$ python3 -q
>>> import numpy as np
>>> np.set_printoptions(precision=3, suppress=True, linewidth=100)
>>> mat = np.load("w.npy")
>>> print(mat)
[[ -3  -3  -3  -3  -3  -3  -3  -3  -3  -3]
 [ -3  -6  -6  -6  -6  -6  -6  -6  -6  -6]
 [ -3  -6  -9  -9  -9  -9  -9  -9  -9  -9]
 [ -3  -6  -9 -12 -12 -12 -12 -12 -12 -12]
 [ -3  -6  -9 -12 -15 -15 -15 -15 -15 -15]
 [ -3  -6  -9 -12 -15 -18 -18 -18 -18 -18]
 [ -3  -6  -9 -12 -15 -18 -21 -21 -21 -21]
 [ -3  -6  -9 -12 -15 -18 -21 -24 -24 -24]
 [ -3  -6  -9 -12 -15 -18 -21 -24 -27 -27]
 [ -3  -6  -9 -12 -15 -18 -21 -24 -27 -30]]
>>> # symmetric
>>> print([round(float(np.linalg.det(mat[:i, :i])), 2) + 0 for i in range(1, 11)])
[-3.0, 9.0, -27.0, 81.0, -243.0, 729.0, -2187.0, 6561.0, -19683.0, 59049.0]
>>> print(round(float(np.linalg.eigvalsh(mat).min()), 3))
-134.298
>>> print(np.all(np.linalg.eigvalsh(mat) > 0))
False
>>> A2 = mat / np.linalg.norm(mat, axis=1, keepdims=True)
>>> C2 = A2 @ A2.T
>>> print((np.abs(C2) > 0.9).astype(int))
[[1 1 1 1 1 1 1 1 0 0]
 [1 1 1 1 1 1 1 1 1 1]
 [1 1 1 1 1 1 1 1 1 1]
 [1 1 1 1 1 1 1 1 1 1]
 [1 1 1 1 1 1 1 1 1 1]
 [1 1 1 1 1 1 1 1 1 1]
 [1 1 1 1 1 1 1 1 1 1]
 [1 1 1 1 1 1 1 1 1 1]
 [0 1 1 1 1 1 1 1 1 1]
 [0 1 1 1 1 1 1 1 1 1]]
>>> A2 = mat / np.sqrt((mat ** 2).mean(axis=1, keepdims=True))
>>> print(A2[9])
[-0.161 -0.322 -0.483 -0.645 -0.806 -0.967 -1.128 -1.289 -1.45  -1.612]
>>> print(np.linalg.norm(A2, axis=1))
[3.162 3.162 3.162 3.162 3.162 3.162 3.162 3.162 3.162 3.162]
>>> print(np.linalg.matrix_rank(mat - mat.mean(axis=1, keepdims=True)))
9
>>> u = np.array([5, 2, -2, 2, -5, 4])
>>> v = np.array([3, 0, 2, 2, 2, 1])
>>> feats = u[:, None] + v[None, :]
>>> print(feats)
[[ 8  5  7  7  7  6]
 [ 5  2  4  4  4  3]
 [ 1 -2  0  0  0 -1]
 [ 5  2  4  4  4  3]
 [-2 -5 -3 -3 -3 -4]
 [ 7  4  6  6  6  5]]
>>> u = np.array([3, 0])
>>> print(np.correlate(feats[3], feats[4], "full"))
[-20 -23 -37 -49 -71 -68 -57 -49 -37 -23  -6]
>>> print(np.cross(feats[3, :3], feats[4, :3]))
[ 14   7 -21]
>>> print(np.convolve(feats[3], u))
[15  6 12 12 12  9  0]
>>> print(np.polyval(u, feats[3]))
[15  6 12 12 12  9]
>>> print(np.round(np.sort(np.abs(np.linalg.eigvals(feats))), 3) + 0)
[ 0.     0.     0.     0.     0.384 15.616]
>>> print((feats - feats.T) / 2)
[[ 0.   0.   3.   1.   4.5 -0.5]
 [ 0.   0.   3.   1.   4.5 -0.5]
 [-3.  -3.   0.  -2.   1.5 -3.5]
 [-1.  -1.   2.   0.   3.5 -1.5]
 [-4.5 -4.5 -1.5 -3.5  0.  -5. ]
 [ 0.5  0.5  3.5  1.5  5.   0. ]]
>>> print(np.trace(feats))
16
>>> print(np.allclose(feats @ feats.T, feats.T @ feats))
False
>>> print((feats + feats.T) / 2)
[[ 8.   5.   4.   6.   2.5  6.5]
 [ 5.   2.   1.   3.  -0.5  3.5]
 [ 4.   1.   0.   2.  -1.5  2.5]
 [ 6.   3.   2.   4.   0.5  4.5]
 [ 2.5 -0.5 -1.5  0.5 -3.   1. ]
 [ 6.5  3.5  2.5  4.5  1.   5. ]]
>>> U, sig, vt = np.linalg.svd(feats)
>>> vecs = vt[:(sig > 1e-8).sum()]
>>> rng = np.random.default_rng(547)
>>> x0 = feats[1] + -3 * feats[3] + rng.integers(2) * np.eye(6)[2]
>>> print(x0)
[-10.  -4.  -8.  -8.  -8.  -6.]
>>> print(np.linalg.matrix_rank(np.vstack([feats, x0])))
2
>>> print(np.diag(vecs.T @ vecs))
[0.5   0.688 0.188 0.188 0.188 0.25 ]
>>> print(np.allclose(vecs.T @ vecs @ x0, x0))
True
>>> print(round(np.linalg.norm(feats, 2) / np.linalg.norm(feats), 3))
0.986
>>> print([round(float(x), 3) for x in np.linalg.svd(feats, compute_uv=False)[:3]])
[26.462, 4.443, 0.0]
>>> print(np.linalg.cond(feats) > 100)
True
>>> print(np.argsort(-np.linalg.norm(feats, axis=0).round(6), kind="stable")[:3])
[0 2 3]
>>> A2 = mat[0, 0] * mat[1:] - np.outer(mat[1:, 0], mat[0])
>>> print(A2)
[[ 0  9  9  9  9  9  9  9  9  9]
 [ 0  9 18 18 18 18 18 18 18 18]
 [ 0  9 18 27 27 27 27 27 27 27]
 [ 0  9 18 27 36 36 36 36 36 36]
 [ 0  9 18 27 36 45 45 45 45 45]
 [ 0  9 18 27 36 45 54 54 54 54]
 [ 0  9 18 27 36 45 54 63 63 63]
 [ 0  9 18 27 36 45 54 63 72 72]
 [ 0  9 18 27 36 45 54 63 72 81]]
>>> print(np.flatnonzero(~A2.round(6).any(axis=1)))
[]
>>> O, _ = np.linalg.qr(np.array([[-1.6, 0.9, 0.7, -0.7, -0.6, 0.4, -1.2, 0.9, 0.8],
...     [0.5, -2.0, -0.9, 0.0, -0.5, -1.1, 1.5, 2.5, -1.6],
...     [0.3, -0.6, -0.6, -0.2, 0.8, 0.6, 1.4, -1.2, 2.2],
...     [-0.4, 0.4, 1.0, 0.7, -0.7, 0.0, 1.1, 0.1, 0.9],
...     [2.3, -1.8, -0.7, 0.8, 1.7, -1.1, -1.3, -0.9, 0.5],
...     [-0.8, -0.7, 0.5, -0.3, 0.1, -1.0, 1.7, 1.7, -0.5],
...     [-1.2, -0.7, 0.7, -0.1, 0.6, -1.2, 1.0, 1.7, -0.4],
...     [0.7, -1.2, -0.4, 0.1, -0.2, -0.7, -0.4, 1.5, -0.8],
...     [1.1, -0.5, 1.9, 1.2, 0.5, -1.0, -0.8, -1.5, 0.0]]))
>>> J = O[:, :8]
>>> print(J)
[[-0.459 -0.004  0.11   0.407  0.119 -0.135  0.639  0.013]
 [ 0.144 -0.635 -0.178 -0.18   0.486 -0.099  0.016  0.488]
 [ 0.086 -0.159 -0.173  0.153 -0.338 -0.885 -0.1   -0.062]
 [-0.115  0.064  0.337 -0.76   0.127 -0.27   0.076 -0.326]
 [ 0.66  -0.181 -0.003  0.001 -0.421  0.209  0.314 -0.128]
 [-0.23  -0.428  0.194  0.281 -0.026  0.147 -0.584 -0.369]
 [-0.345 -0.512  0.248 -0.211 -0.523  0.16   0.22   0.126]
 [ 0.201 -0.296 -0.028  0.132  0.385 -0.011  0.29  -0.65 ]
 [ 0.316  0.047  0.844  0.245  0.138 -0.157 -0.05   0.246]]
>>> A2 = np.array([[4, 0, -2],
...     [5, -5, 0],
...     [2, -5, 5],
...     [1, 1, -1],
...     [4, 3, 3],
...     [-3, -5, 4],
...     [-3, 5, -5],
...     [-1, -4, 5]])
>>> print(np.linalg.matrix_rank(np.vstack([J, A2.T])))
8
>>> print(np.einsum("ij,ij->i", J, J))
[0.83  0.973 0.998 0.909 0.805 0.852 0.85  0.801 0.982]
>>> print(np.vstack([J, A2.T]).shape)
(12, 8)
>>> u = np.array([3, 1])
>>> print(np.cross(J[3, :3], J[1, :3]))
[0.202 0.028 0.064]
>>> print(np.polyval(u, J[3]))
[ 0.655  1.191  2.01  -1.28   1.382  0.191  1.229  0.021]
>>> print(np.correlate(J[3], J[1], "full"))
[-0.056  0.029  0.177 -0.428  0.068  0.118 -0.348 -0.05  -0.236  0.626 -0.314  0.235 -0.029  0.218
 -0.047]
